$ python -q
>>> import numpy as np
>>> from numpy import linalg as LA
>>> np.set_printoptions(suppress=True, linewidth=140)
>>> m1 = np.loadtxt("sample3.csv", delimiter=",")
>>> m1
array([[ 1.2,  0. , -0.3,  1.5, -0.1, -1.3,  0.3,  1.5],
       [ 0.9, -0.2, -0.7,  0. ,  0.6,  1.3, -1. , -0.7],
       [ 0. , -0.8,  0.9,  0.5, -0.3,  0.1, -0.8, -0.7],
       [ 0.1,  0.6,  0.3, -0.3,  3.1, -1.2, -0.3,  0.7],
       [ 0.4, -1.5,  1.7,  0.6,  0.9, -2.3, -1.3,  0.8],
       [-1.8,  0.8, -0.9, -0.4, -0.7, -0.8, -2. ,  0.3],
       [-0.3,  1.6,  0.3,  0.3, -0.6, -0.9,  0.3,  0. ],
       [-0.3,  0.1, -2.3, -1.2,  0.1, -0.1,  2.1,  0.4],
       [-1. , -1.7,  0.5,  1.3,  0.4,  0.8, -0.1, -1.1],
       [-0.8, -1.7,  0.8,  1.7, -0.9, -0.6,  0.2,  0. ],
       [-0.5,  1.6, -0.1,  0.3, -0.4,  0.7,  0.3, -1.6]])
>>> x0 = np.array([6, 0, 2, 8, -9, -3, 1, -3])
>>> target = m1 @ x0
>>> target.round(2)
array([ 19.2,  -4.2,   9.5, -27.9,   5.7, -10. ,   9.6, -15.7,   2.6,  20.5,   5.8])
>>> np.round(LA.pinv(m1) @ m1, 2) + 0
array([[1., 0., 0., 0., 0., 0., 0., 0.],
       [0., 1., 0., 0., 0., 0., 0., 0.],
       [0., 0., 1., 0., 0., 0., 0., 0.],
       [0., 0., 0., 1., 0., 0., 0., 0.],
       [0., 0., 0., 0., 1., 0., 0., 0.],
       [0., 0., 0., 0., 0., 1., 0., 0.],
       [0., 0., 0., 0., 0., 0., 1., 0.],
       [0., 0., 0., 0., 0., 0., 0., 1.]])
>>> rng = np.random.default_rng(21)
>>> target = target + 0.3 * rng.normal(size=11)
>>> target.round(2)
array([ 19.31,  -3.75,   8.96, -27.39,   5.69, -10.24,   9.36, -16.02,   2.53,  20.75,   5.98])
>>> c, *_ = LA.lstsq(m1, target)
>>> [round(float(LA.norm(LA.solve(m1.T @ m1 + lam * np.eye(8), m1.T @ target))), 2) for lam in (0, 1, 10, 100)]
[14.2, 12.34, 7.06, 1.54]
>>> c.round(2)
array([ 6.  ,  0.09,  2.01,  8.21, -8.8 , -2.8 ,  0.97, -2.84])
>>> np.round(m1.T @ (target - m1 @ c), 2) + 0
array([0., 0., 0., 0., 0., 0., 0., 0.])
>>> np.round(LA.norm(target - m1 @ c), 2)
np.float64(0.71)
>>> M2 = np.c_[m1[:, :6] @ np.array([[2, 2, 0, 0, 1, 2],
...     [0, 2, 0, 2, 3, 2],
...     [3, 2, 1, 2, 0, 1],
...     [1, 1, 2, 3, 1, 3],
...     [3, 2, 1, 3, 0, 2],
...     [0, 1, 1, 2, 1, 1]]), np.array([2, 0, 1, 0, 1, 2, 2, 2, 1, 0, 0])]
>>> M2.round(2)
array([[ 2.7,  1.8,  1.3,  1. ,  1.4,  5.1,  2. ],
       [ 1.5,  2.5,  1.2,  2.6,  1.6,  3.2,  0. ],
       [ 2.3,  0.2,  1.7,  1. , -1.8,  0.3,  1. ],
       [10.1,  6.7,  1.6,  7.8,  0.4,  5.8,  0. ],
       [ 9.2,  1.3,  1.5,  0.3, -5.8,  0.8,  1. ],
       [-8.8, -6.4, -3.2, -5.1, -0.6, -6.3,  2. ],
       [-1.2,  1.4, -0.6,  1.1,  3.9,  1.7,  2. ],
       [-8.4, -6.1, -4.7, -7.9, -1.3, -6.2,  2. ],
       [ 2. , -1.5,  4.3,  4.3, -4. ,  0.6,  1. ],
       [-0.2, -4.1,  2.7, -0.6, -4.8, -1.5,  0. ],
       [-2.2,  2.2,  0.8,  4.1,  5.3,  2.9,  0. ]])
>>> np.round(LA.norm(M2 - m1 @ LA.lstsq(m1, M2)[0], axis=0), 2) + 0
array([0.  , 0.  , 0.  , 0.  , 0.  , 0.  , 2.15])
>>> LA.matrix_rank(M2)
np.int64(7)
>>> np.round(LA.norm(LA.qr(m1)[0].T @ M2, axis=0) ** 2 / ((M2 ** 2).sum(axis=0) + 1e-12), 2)
array([1.  , 1.  , 1.  , 1.  , 1.  , 1.  , 0.76])
>>> np.round(LA.lstsq(m1, M2[:, 0])[0], 2) + 0
array([2., 0., 3., 1., 3., 0., 0., 0.])
>>> E = np.load("out4.npy")
>>> E
array([[ -1.,  -4.,   1.,  -4.,   3.,  -4.,  -2.,   4.,   0.,   0.],
       [ -4.,  14.,  -4.,  16., -12.,  16.,   8., -16.,   0.,   0.],
       [  1.,  -4.,  -1.,  -4.,   3.,  -4.,  -2.,   4.,   0.,   0.],
       [ -4.,  16.,  -4.,  14., -12.,  16.,   8., -16.,   0.,   0.],
       [  3., -12.,   3., -12.,   7., -12.,  -6.,  12.,   0.,   0.],
       [ -4.,  16.,  -4.,  16., -12.,  14.,   8., -16.,   0.,   0.],
       [ -2.,   8.,  -2.,   8.,  -6.,   8.,   2.,  -8.,   0.,   0.],
       [  4., -16.,   4., -16.,  12., -16.,  -8.,  14.,   0.,   0.],
       [  0.,   0.,   0.,   0.,   0.,   0.,   0.,   0.,  -2.,   0.],
       [  0.,   0.,   0.,   0.,   0.,   0.,   0.,   0.,   0.,  -2.]])
>>> [round(float(LA.det(E[:i, :i])), 2) + 0 for i in range(1, 11)]
[-1.0, -30.0, 64.0, -256.0, 656.0, -1824.0, 3904.0, -9856.0, 19712.0, -39424.0]
>>> data = np.loadtxt("data.csv", delimiter=",")
>>> data
array([[1.  , 0.9 , 0.81, 0.73, 0.66, 0.59, 0.53, 0.48, 0.43],
       [0.9 , 1.  , 0.9 , 0.81, 0.73, 0.66, 0.59, 0.53, 0.48],
       [0.81, 0.9 , 1.  , 0.9 , 0.81, 0.73, 0.66, 0.59, 0.53],
       [0.73, 0.81, 0.9 , 1.  , 0.9 , 0.81, 0.73, 0.66, 0.59],
       [0.66, 0.73, 0.81, 0.9 , 1.  , 0.9 , 0.81, 0.73, 0.66],
       [0.59, 0.66, 0.73, 0.81, 0.9 , 1.  , 0.9 , 0.81, 0.73],
       [0.53, 0.59, 0.66, 0.73, 0.81, 0.9 , 1.  , 0.9 , 0.81],
       [0.48, 0.53, 0.59, 0.66, 0.73, 0.81, 0.9 , 1.  , 0.9 ],
       [0.43, 0.48, 0.53, 0.59, 0.66, 0.73, 0.81, 0.9 , 1.  ]])
>>> idx = rng.permutation(9)
>>> M2 = data[:, idx] * rng.choice([-1, 1], 9)
>>> M2
array([[-0.53,  0.9 ,  0.81, -0.66, -0.73, -1.  , -0.59,  0.43, -0.48],
       [-0.59,  1.  ,  0.9 , -0.73, -0.81, -0.9 , -0.66,  0.48, -0.53],
       [-0.66,  0.9 ,  1.  , -0.81, -0.9 , -0.81, -0.73,  0.53, -0.59],
       [-0.73,  0.81,  0.9 , -0.9 , -1.  , -0.73, -0.81,  0.59, -0.66],
       [-0.81,  0.73,  0.81, -1.  , -0.9 , -0.66, -0.9 ,  0.66, -0.73],
       [-0.9 ,  0.66,  0.73, -0.9 , -0.81, -0.59, -1.  ,  0.73, -0.81],
       [-1.  ,  0.59,  0.66, -0.81, -0.73, -0.53, -0.9 ,  0.81, -0.9 ],
       [-0.9 ,  0.53,  0.59, -0.73, -0.66, -0.48, -0.81,  0.9 , -1.  ],
       [-0.81,  0.48,  0.53, -0.66, -0.59, -0.43, -0.73,  1.  , -0.9 ]])
>>> Uu, _, Vt = LA.svd(data.T @ M2)
>>> np.round(LA.lstsq(data, M2)[0], 2) + 0
array([[ 0.,  0.,  0.,  0.,  0., -1.,  0.,  0.,  0.],
       [ 0.,  1.,  0.,  0.,  0.,  0.,  0.,  0.,  0.],
       [ 0.,  0.,  1.,  0.,  0.,  0.,  0.,  0.,  0.],
       [ 0.,  0.,  0.,  0., -1.,  0.,  0.,  0.,  0.],
       [ 0.,  0.,  0., -1.,  0.,  0.,  0.,  0.,  0.],
       [ 0.,  0.,  0.,  0.,  0.,  0., -1.,  0.,  0.],
       [-1.,  0.,  0.,  0.,  0.,  0.,  0.,  0.,  0.],
       [ 0.,  0.,  0.,  0.,  0.,  0.,  0.,  0., -1.],
       [ 0.,  0.,  0.,  0.,  0.,  0.,  0.,  1.,  0.]])
